$ ipython --no-banner

In [1]: import numpy as np

In [2]: np.set_printoptions(precision=2, suppress=True, linewidth=160, sign=" ")

In [3]: data = np.tril(np.array([[3, 0, 3, 3], [1, 0, 2, 3], [1, 0, 3, 5], [0, 3, 4, 1]]), -1) + np.eye(4, dtype=int)

In [4]: print(data)
[[ 1  0  0  0]
 [ 1  1  0  0]
 [ 1  0  1  0]
 [ 0  3  4  1]]

In [5]: # triangular

In [6]: out = np.linalg.inv(data)

In [7]: print(np.round(np.linalg.inv(out), 2) + 0)
[[ 1.  0.  0.  0.]
 [ 1.  1.  0.  0.]
 [ 1.  0.  1.  0.]
 [ 0.  3.  4.  1.]]

In [8]: print((np.abs(out) > 1e-9).astype(int))
[[ 1  0  0  0]
 [ 1  1  0  0]
 [ 1  0  1  0]
 [ 1  1  1  1]]

In [9]: print(out.round(2) + 0)
[[ 1.  0.  0.  0.]
 [-1.  1.  0.  0.]
 [-1.  0.  1.  0.]
 [ 7. -3. -4.  1.]]

In [10]: print(round(np.linalg.slogdet(data)[0], 2))
1.0

In [11]: O = data.astype(float).copy()

In [12]: for j in range(4):
    ...:     O[:, j] -= O[:, :j] @ (O[:, :j].T @ O[:, j])
    ...:     O[:, j] /= np.linalg.norm(O[:, j])
    ...: 

In [13]: print(np.round(O.T @ data, 2) + 0)
[[ 1.73  0.58  0.58  0.  ]
 [ 0.    3.11  3.75  0.96]
 [ 0.    0.    1.61  0.24]
 [ 0.    0.    0.    0.12]]

In [14]: print(np.round(O.T @ O, 2) + 0)
[[ 1.  0.  0.  0.]
 [ 0.  1.  0.  0.]
 [ 0.  0.  1.  0.]
 [ 0.  0.  0.  1.]]

In [15]: vals, vecs = np.linalg.eig(data)

In [16]: print(data @ vecs[:, 0] - vals[0] * vecs[:, 0])
[ 0.  0.  0.  0.]

In [17]: print(np.sort(np.linalg.eigvals(data.T)))
[ 1.  1.  1.  1.]

In [18]: print(data @ data)
[[ 1  0  0  0]
 [ 2  1  0  0]
 [ 2  0  1  0]
 [ 7  6  8  1]]

In [19]: print(np.round(np.linalg.det(data), 2))
1.0

In [20]: print(np.sort(np.abs(np.linalg.eigvals(data))))
[ 1.  1.  1.  1.]

In [21]: print(np.allclose(data, data.T))
False

In [22]: M = np.loadtxt("mat.csv", delimiter=",")

In [23]: print(M)
[[  0.58   2.2   -0.84  -8.38 -14.95]
 [  2.75   3.29  -4.68   8.24   9.05]
 [  0.34  -0.17   2.45   7.92  -6.15]
 [  1.5    0.47  -0.29 -11.62  46.84]
 [  0.65  -2.59   0.39 -13.72 -18.5 ]
 [ -0.09  -0.12   0.47   4.34 -13.61]
 [  0.59   2.46  -0.78   4.74   1.35]
 [  1.44   0.2   -0.82   3.69   0.73]
 [  1.28   7.95   2.59  11.98  -9.5 ]
 [ -0.67  -3.53   3.96 -12.12  40.23]
 [  0.49  -3.7    6.54   0.81  29.4 ]
 [ -0.82  -5.83  -4.1   -4.28   3.58]
 [  0.89  -2.98   2.89  -1.07  21.61]
 [  1.38  -1.96  -0.03  16.84 -16.36]
 [  0.    -3.13   2.53  -3.72  20.77]
 [ -1.16   5.72  -5.57  -1.25  17.25]
 [ -1.41  -0.38   1.16  12.11 -24.61]
 [ -0.65  -2.18   5.67   0.65   1.33]
 [  3.21   6.03   4.67 -16.01  14.35]
 [ -0.51   1.04  -1.95   3.78  20.92]
 [  1.18  -4.26   5.75  17.24  -2.37]
 [  0.57  -1.88  -1.66  13.03  -6.35]
 [  0.82   2.18  -1.58   0.76  -0.59]
 [  0.89  -0.39  -3.28   9.9   -1.15]
 [  0.84  -2.48   3.4  -18.86  -6.54]]

In [24]: D = np.linalg.norm(M[:, None] - M[None], axis=-1)

In [25]: print(D[:5, :5])
[[  0.    29.54  18.96  61.91   8.1 ]
 [ 29.54   0.    17.31  43.03  36.14]
 [ 18.96  17.31   0.    56.56  25.12]
 [ 61.91  43.03  56.56   0.    65.45]
 [  8.1   36.14  25.12  65.45   0.  ]]

In [26]: print(np.unravel_index(D.round(6).argmax(), D.shape))
(np.int64(3), np.int64(16))

In [27]: print(np.flatnonzero(D[17] < D.mean() / 2))
[  2   6   7  11  17  22]

In [28]: O, vecs = np.linalg.qr(data[:, :1])[0], np.linalg.qr(data[:, 1:])[0]

In [29]: s = np.linalg.svd(O.T @ vecs, compute_uv=False)

In [30]: print(s)
[ 0.82]

In [31]: O, vecs = np.linalg.qr(M[:, :4])[0], np.linalg.qr(M[:, 4:])[0]

In [32]: s = np.linalg.svd(O.T @ vecs, compute_uv=False)

In [33]: print((s > 0.9).sum())
0

In [34]: print(np.degrees(np.arccos(s.clip(0, 1))))
[ 66.2]

In [35]: print(s)
[ 0.4]

In [36]: arr = np.array([[0, 0, 1], [0, 1, 0], [1, 0, 0]])

In [37]: print(arr)
[[ 0  0  1]
 [ 0  1  0]
 [ 1  0  0]]

In [38]: print(np.flatnonzero(np.linalg.matrix_power((arr != 0) + (arr.T != 0) + np.eye(3), 3)[1]))
[ 1]

In [39]: print((np.linalg.matrix_power((arr != 0) + (arr.T != 0) + np.eye(3), 3) > 0).astype(int))
[[ 1  0  1]
 [ 0  1  0]
 [ 1  0  1]]

In [40]: print(np.sort(np.linalg.eigvals(arr).real))
[-1.  1.  1.]

In [41]: x0 = np.array([2, 0, 0])

In [42]: print(arr.T @ (arr @ x0))
[ 2  0  0]

In [43]: print(round(np.linalg.det(arr), 2))
-1.0

In [44]: print(np.linalg.inv(arr))
[[ 0.  0.  1.]
 [ 0.  1.  0.]
 [ 1.  0.  0.]]

In [45]: print(np.sort(np.abs(np.degrees(np.angle(np.linalg.eigvals(arr))))))
[   0.    0.  180.]

In [46]: print([p for p in range(1, 25) if np.allclose(np.linalg.matrix_power(arr, p), np.eye(3))])
[2, 4, 6, 8, 10, 12, 14, 16, 18, 20, 22, 24]

In [47]: proj = np.triu(np.array([[3, 0, 3], [1, -2, 1], [-1, 1, 1]]), 1) + np.eye(3)

In [48]: out = proj @ arr @ np.linalg.inv(proj)

In [49]: print(out)
[[ 3.  0. -8.]
 [ 1.  1. -4.]
 [ 1.  0. -3.]]

In [50]: print(np.linalg.matrix_rank(out))
3

In [51]: print(np.poly(out))
[ 1. -1. -1.  1.]

In [52]: print(proj @ arr - arr @ proj)
[[ 3.  0.  0.]
 [ 1.  0. -1.]
 [ 0.  0. -3.]]

In [53]: X = np.load("layer2.npy")

In [54]: print(X)
[[ 3.  4.  4.  4.  0. -2.  0.]
 [ 4.  3.  4.  4.  0. -2.  0.]
 [ 4.  4.  3.  4.  0. -2.  0.]
 [ 4.  4.  4.  3.  0. -2.  0.]
 [ 0.  0.  0.  0. -1.  0.  0.]
 [-2. -2. -2. -2.  0.  0.  0.]
 [ 0.  0.  0.  0.  0.  0. -1.]]

In [55]: # 3 groups of indices that never mix

In [56]: vals, vecs = np.linalg.eigh(X)

In [57]: x0 = np.array([1, 1, 1, 0, 2, 3, 3])

In [58]: print(x0 @ X @ x0 / (x0 @ x0), round(float(vals[0]), 2), vals[-1])
-0.64 -1.0 16.0

In [59]: print(x0 @ X @ x0)
-16.0

In [60]: print(vecs * np.abs(vals) @ vecs.T)
[[ 4.53  3.53  3.53  3.53  0.   -1.76  0.  ]
 [ 3.53  4.53  3.53  3.53  0.   -1.76  0.  ]
 [ 3.53  3.53  4.53  3.53  0.   -1.76  0.  ]
 [ 3.53  3.53  3.53  4.53  0.   -1.76  0.  ]
 [ 0.    0.    0.    0.    1.    0.    0.  ]
 [-1.76 -1.76 -1.76 -1.76  0.    1.88  0.  ]
 [ 0.    0.    0.    0.    0.    0.    1.  ]]

In [61]: print(np.round(np.abs(np.linalg.svd(X)[2][-1]), 2) + 0)
[ 0.    0.    0.75  0.6   0.    0.3   0.  ]

In [62]: print([round(float(x), 2) for x in np.linalg.svd(X, compute_uv=False)[:3]])
[16.0, 1.0, 1.0]

In [63]: print(round(np.log10(np.linalg.cond(X))))
1

In [64]: print(np.round(np.linalg.det(X), 2))
16.0

In [65]: print(np.flatnonzero(np.linalg.matrix_power((X != 0) + (X.T != 0) + np.eye(7), 7)[1]))
[ 0  1  2  3  5]

In [66]: print((X != 0).astype(int))
[[ 1  1  1  1  0  1  0]
 [ 1  1  1  1  0  1  0]
 [ 1  1  1  1  0  1  0]
 [ 1  1  1  1  0  1  0]
 [ 0  0  0  0  1  0  0]
 [ 1  1  1  1  0  0  0]
 [ 0  0  0  0  0  0  1]]

In [67]: print(X @ X)
[[ 61.  60.  60.  60.   0. -30.   0.]
 [ 60.  61.  60.  60.   0. -30.   0.]
 [ 60.  60.  61.  60.   0. -30.   0.]
 [ 60.  60.  60.  61.   0. -30.   0.]
 [  0.   0.   0.   0.   1.   0.   0.]
 [-30. -30. -30. -30.   0.  16.   0.]
 [  0.   0.   0.   0.   0.   0.   1.]]

In [68]: W1 = np.array([[-2, -5], [3, 5], [1, 4], [-3, 2]])

In [69]: c = np.array([3, 1])

In [70]: act = np.maximum(data @ W1 + c, 0)

In [71]: print(np.linalg.matrix_rank(act))
2

In [72]: basis = np.array([[2, 0, 2], [3, 0, 3]])

In [73]: print(W1 @ basis)
[[-19   0 -19]
 [ 21   0  21]
 [ 14   0  14]
 [  0   0   0]]

In [74]: U, s, Vh = np.linalg.svd(X)

In [75]: print(s)
[ 16.   1.   1.   1.   1.   1.   1.]

In [76]: out = U[:, :1] @ np.diag(s[:1]) @ Vh[:1]

In [77]: print(np.abs(X - out).max())
1.0

In [78]: print(out)
[[ 3.76  3.76  3.76  3.76  0.   -1.88  0.  ]
 [ 3.76  3.76  3.76  3.76  0.   -1.88  0.  ]
 [ 3.76  3.76  3.76  3.76  0.   -1.88  0.  ]
 [ 3.76  3.76  3.76  3.76  0.   -1.88  0.  ]
 [ 0.    0.    0.    0.    0.    0.    0.  ]
 [-1.88 -1.88 -1.88 -1.88  0.    0.94  0.  ]
 [ 0.    0.    0.    0.    0.    0.    0.  ]]

In [79]: print(np.linalg.matrix_rank(out))
1

In [80]: print(np.linalg.matrix_rank(X, rtol=0.05))
7

In [81]: print(round(np.linalg.norm(X - out, 2), 2), round(s[1], 2))
1.0 1.0

In [82]: m1 = np.load("block17.npy")

In [83]: print(m1)
[[  0.89   6.36   6.77  -5.64   2.81]
 [  1.49  11.26  11.82  -9.75   4.7 ]
 [  0.82   6.34   6.94  -5.56   2.73]
 [  0.08   0.19   0.     0.21  -0.07]
 [ -1.28 -11.15 -11.9    9.91  -4.73]
 [ -0.12  -1.61  -1.74   1.55  -0.54]
 [ -0.97  -7.83  -8.51   7.07  -3.35]
 [ -1.14  -9.47 -10.28   8.33  -4.14]
 [  0.49   4.89   5.14  -4.15   2.12]
 [  0.26   1.62   1.97  -1.63   0.83]
 [ -0.49  -3.13  -3.41   2.76  -1.29]
 [  0.1   -0.09  -0.06  -0.05  -0.13]
 [  1.17   9.7   10.2   -8.64   4.2 ]
 [ -1.24  -9.61 -10.16   8.37  -4.19]
 [ -0.1   -1.45  -1.69   1.58  -0.73]
 [ -1.07  -8.02  -8.47   6.95  -3.58]
 [  0.73   6.47   6.83  -5.52   3.02]
 [  1.24   9.63  10.27  -8.56   4.09]
 [  0.64   6.35   7.07  -5.43   2.86]
 [  1.05   7.92   8.43  -6.97   3.48]
 [ -0.61  -4.79  -4.99   4.24  -2.14]
 [  1.53  12.77  13.68 -11.2    5.43]
 [  0.49   3.18   3.38  -2.68   1.34]
 [  0.19   1.54   1.82  -1.4    0.7 ]
 [ -0.43  -3.38  -3.58   2.73  -1.45]
 [ -0.3   -3.12  -3.29   2.85  -1.34]]

In [84]: cov = np.cov(m1, rowvar=False)

In [85]: print(np.argwhere(np.triu(np.abs(np.corrcoef(m1.T)) > 0.8, 1)))
[[ 0  1]
 [ 0  2]
 [ 0  3]
 [ 0  4]
 [ 1  2]
 [ 1  3]
 [ 1  4]
 [ 2  3]
 [ 2  4]
 [ 3  4]]

In [86]: print(np.round(np.corrcoef(m1[:, 0], m1[:, 2])[0, 1], 2))
1.0

In [87]: print(np.argsort(-m1.std(axis=0).round(6), kind="stable"))
[ 2  1  3  4  0]

In [88]: u = np.array([0, 3, 2])

In [89]: print(np.polyval(u, m1[15]))
[ -1.21 -22.06 -23.41  22.85  -8.74]

In [90]: D = np.linalg.norm(m1[:, None] - m1[None], axis=-1)

In [91]: print(np.unravel_index(D.round(6).argmax(), D.shape))
(np.int64(4), np.int64(21))

In [92]: print(np.flatnonzero(D[19] < D.mean() / 2))
[  0   1   2   8  12  16  17  18  19]

In [93]: vals, vecs = np.linalg.eigh(arr)

In [94]: x0 = np.array([0, 0, 0])

In [95]: print(vecs * np.maximum(vals, 0) @ vecs.T)
[[ 0.5  0.   0.5]
 [ 0.   1.   0. ]
 [ 0.5  0.   0.5]]

In [96]: print(np.round(vecs * np.abs(vals) @ vecs.T, 2) + 0)
[[ 1.  0.  0.]
 [ 0.  1.  0.]
 [ 0.  0.  1.]]

In [97]: print(np.linalg.eigvalsh(arr[1:, 1:]))
[ 0.  1.]

In [98]: print(x0 @ arr @ x0)
0

In [99]: proj = m1 @ np.linalg.solve(m1.T @ m1, m1.T)

In [100]: print(round(float(np.trace(proj)), 2))
5.0

In [101]: print(np.round(np.linalg.eigvalsh(proj), 2) + 0)
[ 0.  0.  0.  0.  0.  0.  0.  0.  0.  0.  0.  0.  0.  0.  0.  0.  0.  0.  0.  0.  0.  1.  1.  1.  1.  1.]

In [102]: mat = np.load("a.npy")

In [103]: print(mat)
[[-0.17  0.2   0.59 -0.37 -0.28 -0.59  0.12]
 [-0.65  0.09 -0.59  0.04 -0.43 -0.18  0.08]
 [-0.26  0.27  0.33  0.75  0.02 -0.07 -0.43]
 [ 0.    0.56  0.19 -0.11 -0.4   0.67  0.18]
 [ 0.62  0.43 -0.36  0.01 -0.28 -0.34 -0.32]
 [-0.26  0.55 -0.15 -0.35  0.67 -0.02 -0.18]
 [ 0.14  0.28 -0.08  0.41  0.23 -0.22  0.79]]

In [104]: out = np.linalg.inv(mat)

In [105]: print(out.round(2) + 0)
[[-0.17 -0.65 -0.26  0.    0.62 -0.26  0.14]
 [ 0.2   0.09  0.27  0.56  0.43  0.55  0.28]
 [ 0.59 -0.59  0.33  0.19 -0.36 -0.15 -0.08]
 [-0.37  0.04  0.75 -0.11  0.01 -0.35  0.41]
 [-0.28 -0.43  0.02 -0.4  -0.28  0.67  0.23]
 [-0.59 -0.18 -0.07  0.67 -0.34 -0.02 -0.22]
 [ 0.12  0.08 -0.43  0.18 -0.32 -0.18  0.79]]

In [106]: print(np.round(np.linalg.det(mat) * np.linalg.det(out), 2))
1.0

In [107]: print(np.linalg.inv(out))
[[-0.17  0.2   0.59 -0.37 -0.28 -0.59  0.12]
 [-0.65  0.09 -0.59  0.04 -0.43 -0.18  0.08]
 [-0.26  0.27  0.33  0.75  0.02 -0.07 -0.43]
 [ 0.    0.56  0.19 -0.11 -0.4   0.67  0.18]
 [ 0.62  0.43 -0.36  0.01 -0.28 -0.34 -0.32]
 [-0.26  0.55 -0.15 -0.35  0.67 -0.02 -0.18]
 [ 0.14  0.28 -0.08  0.41  0.23 -0.22  0.79]]

In [108]: print(np.round(mat @ out, 2) + 0)
[[ 1.  0.  0.  0.  0.  0.  0.]
 [ 0.  1.  0.  0.  0.  0.  0.]
 [ 0.  0.  1.  0.  0.  0.  0.]
 [ 0.  0.  0.  1.  0.  0.  0.]
 [ 0.  0.  0.  0.  1.  0.  0.]
 [ 0.  0.  0.  0.  0.  1.  0.]
 [ 0.  0.  0.  0.  0.  0.  1.]]

In [109]: print(np.allclose(out, mat.T))
True

In [110]: print(round(np.linalg.norm(mat), 2))
2.65

In [111]: print(np.round(mat - mat[0], 2) + 0)
[[ 0.    0.    0.    0.    0.    0.    0.  ]
 [-0.48 -0.11 -1.18  0.41 -0.15  0.41 -0.04]
 [-0.1   0.07 -0.27  1.12  0.3   0.52 -0.56]
 [ 0.17  0.35 -0.41  0.26 -0.12  1.26  0.05]
 [ 0.79  0.23 -0.95  0.38  0.    0.25 -0.45]
 [-0.1   0.34 -0.74  0.02  0.95  0.57 -0.3 ]
 [ 0.31  0.08 -0.67  0.78  0.51  0.37  0.67]]

In [112]: print(mat.sum(axis=1))
[-0.48 -1.64  0.6   1.09 -0.23  0.26  1.56]

In [113]: print(np.linalg.svd(mat, compute_uv=False))
[ 1.  1.  1.  1.  1.  1.  1.]

In [114]: print(round(float(np.abs(mat).max()), 2))
0.79

In [115]: print(mat.mean(axis=0))
[-0.08  0.34 -0.01  0.06 -0.07 -0.11  0.03]

In [116]: J = np.load("dump.npy")

In [117]: print(J)
[[ 1 -2  4]
 [ 1 -1  1]
 [ 1  0  0]
 [ 1  1  1]
 [ 1  2  4]
 [ 1  3  9]
 [ 1  4 16]]

In [118]: # column 2 is much longer than the rest

In [119]: U, s, Vh = np.linalg.svd(M, full_matrices=False)

In [120]: print(np.round(Vh @ Vh.T, 2) + 0)
[[ 1.  0.  0.  0.  0.]
 [ 0.  1.  0.  0.  0.]
 [ 0.  0.  1.  0.  0.]
 [ 0.  0.  0.  1.  0.]
 [ 0.  0.  0.  0.  1.]]

In [121]: print(U.shape, s.shape, Vh.shape)
(25, 5) (5,) (5, 5)
